>>> import numpy as np
>>> from numpy import linalg as LA
>>> np.set_printoptions(precision=3, suppress=True, linewidth=100)
>>> def rd(a):
...     return np.round(a, 3) + 0
... 
>>> W0 = np.loadtxt("sample16.csv", delimiter=",")
>>> rd(W0)
array([[ 2.028,  1.   , -1.057,  2.028],
       [ 0.14 ,  1.   ,  2.721,  0.14 ],
       [ 2.915,  1.   , -2.83 ,  2.915],
       [ 0.962,  1.   ,  1.075,  0.962],
       [ 0.574,  1.   ,  1.852,  0.574],
       [ 2.865,  1.   , -2.73 ,  2.865],
       [-0.08 ,  1.   ,  3.16 , -0.08 ],
       [ 0.469,  1.   ,  2.061,  0.469],
       [ 0.517,  1.   ,  1.966,  0.517],
       [ 1.178,  1.   ,  0.645,  1.178],
       [ 3.372,  1.   , -3.745,  3.372],
       [ 0.069,  1.   ,  2.862,  0.069],
       [ 1.965,  1.   , -0.93 ,  1.965],
       [ 2.469,  1.   , -1.939,  2.469],
       [ 0.645,  1.   ,  1.711,  0.645]])
>>> A2 = np.array([[-4, 5], [9, 9], [0, -7], [-6, 1]])
>>> rd(np.einsum("ij->j", W0))
array([20.089, 15.   ,  4.821, 20.089])
>>> K = np.load("case14.npy")
>>> rd(K)
array([[-0.58 ,  0.753, -0.325, -0.678,  0.001, -1.14 , -1.093, -0.191],
       [ 0.696, -0.447, -0.546,  1.146, -0.625, -1.02 , -0.072, -0.518],
       [-0.58 , -0.084, -0.415,  0.1  , -0.812, -0.361,  0.411,  1.586],
       [ 0.754,  0.62 , -1.551, -0.549,  0.02 ,  0.442,  0.375, -0.049],
       [-1.102,  0.898, -0.125,  0.62 , -0.628,  0.376,  0.607, -0.821],
       [ 0.754,  0.392,  0.858, -0.865, -1.202, -0.272,  0.473, -0.224],
       [ 0.464,  0.616,  0.178,  0.622, -0.612,  0.897, -1.273,  0.431],
       [-0.522, -1.226, -0.484, -0.629, -0.858,  0.559, -0.527, -0.518]])
>>> rd(LA.det(K))
np.float64(-256.0)
>>> rd(LA.svd(K, compute_uv=False))
array([2., 2., 2., 2., 2., 2., 2., 2.])
>>> rd(K @ K.T)
array([[4., 0., 0., 0., 0., 0., 0., 0.],
       [0., 4., 0., 0., 0., 0., 0., 0.],
       [0., 0., 4., 0., 0., 0., 0., 0.],
       [0., 0., 0., 4., 0., 0., 0., 0.],
       [0., 0., 0., 0., 4., 0., 0., 0.],
       [0., 0., 0., 0., 0., 4., 0., 0.],
       [0., 0., 0., 0., 0., 0., 4., 0.],
       [0., 0., 0., 0., 0., 0., 0., 4.]])
>>> F = np.load("dump.npy")
>>> F
array([[ 25,   3,  42,  23,  39,  -1,  21,  43,  24,   4,  22,   0,   7],
       [-25, -11, -54, -31, -43, -23, -57, -51, -28,  -8, -54,   0, -19],
       [  5, -11,  -9,  -7,   2, -35, -48,  -3,  -1,  -5, -42,   0, -16],
       [-30,  -8, -57, -32, -49, -12, -45, -56, -31,  -7, -44,   0, -15]])
>>> # rank 2
>>> Uu, sig, Vh = LA.svd(F)
>>> np.argmax(sig[:-1] / (sig[1:] + 1e-6)) + 1
np.int64(2)
>>> A2 = Uu[:, :2] @ np.diag(sig[:2]) @ Vh[:2]
>>> LA.matrix_rank(F, rtol=0.05)
np.int64(2)
>>> rd(A2)
array([[ 25.,   3.,  42.,  23.,  39.,  -1.,  21.,  43.,  24.,   4.,  22.,   0.,   7.],
       [-25., -11., -54., -31., -43., -23., -57., -51., -28.,  -8., -54.,   0., -19.],
       [  5., -11.,  -9.,  -7.,   2., -35., -48.,  -3.,  -1.,  -5., -42.,   0., -16.],
       [-30.,  -8., -57., -32., -49., -12., -45., -56., -31.,  -7., -44.,   0., -15.]])
>>> rd(LA.norm(F - A2, 2)), rd(sig[2])
(np.float64(0.0), np.float64(0.0))
>>> r = LA.matrix_rank(A2)
>>> r
np.int64(2)
>>> null = LA.svd(A2)[2][r:].T
>>> [int(LA.matrix_rank(np.delete(A2, i, axis=0))) for i in range(4)]
[2, 2, 2, 2]
>>> [int(LA.matrix_rank(A2[:, :j + 1])) for j in range(13)]
[1, 2, 2, 2, 2, 2, 2, 2, 2, 2, 2, 2, 2]
>>> LA.matrix_rank(A2.T @ A2), LA.matrix_rank(A2 @ A2.T)
(np.int64(2), np.int64(2))
>>> G = F.T @ F
>>> np.diag(G)
array([2175,  315, 8010, 2563, 5775, 1899, 8019, 7595, 2322,  154, 7100,    0,  891])
>>> rd(LA.eigvalsh(G)[::-1])
array([42385.81,  4432.19,     0.  ,     0.  ,     0.  ,     0.  ,     0.  ,     0.  ,     0.  ,
           0.  ,     0.  ,     0.  ,     0.  ])
>>> LA.matrix_rank(G)
np.int64(2)
>>> rd(LA.svd(F, compute_uv=False) ** 2)
array([42385.81,  4432.19,     0.  ,     0.  ])
>>> np.trace(G), (F ** 2).sum()
(np.int64(46818), np.int64(46818))
>>> np.allclose(G, G.T)
True
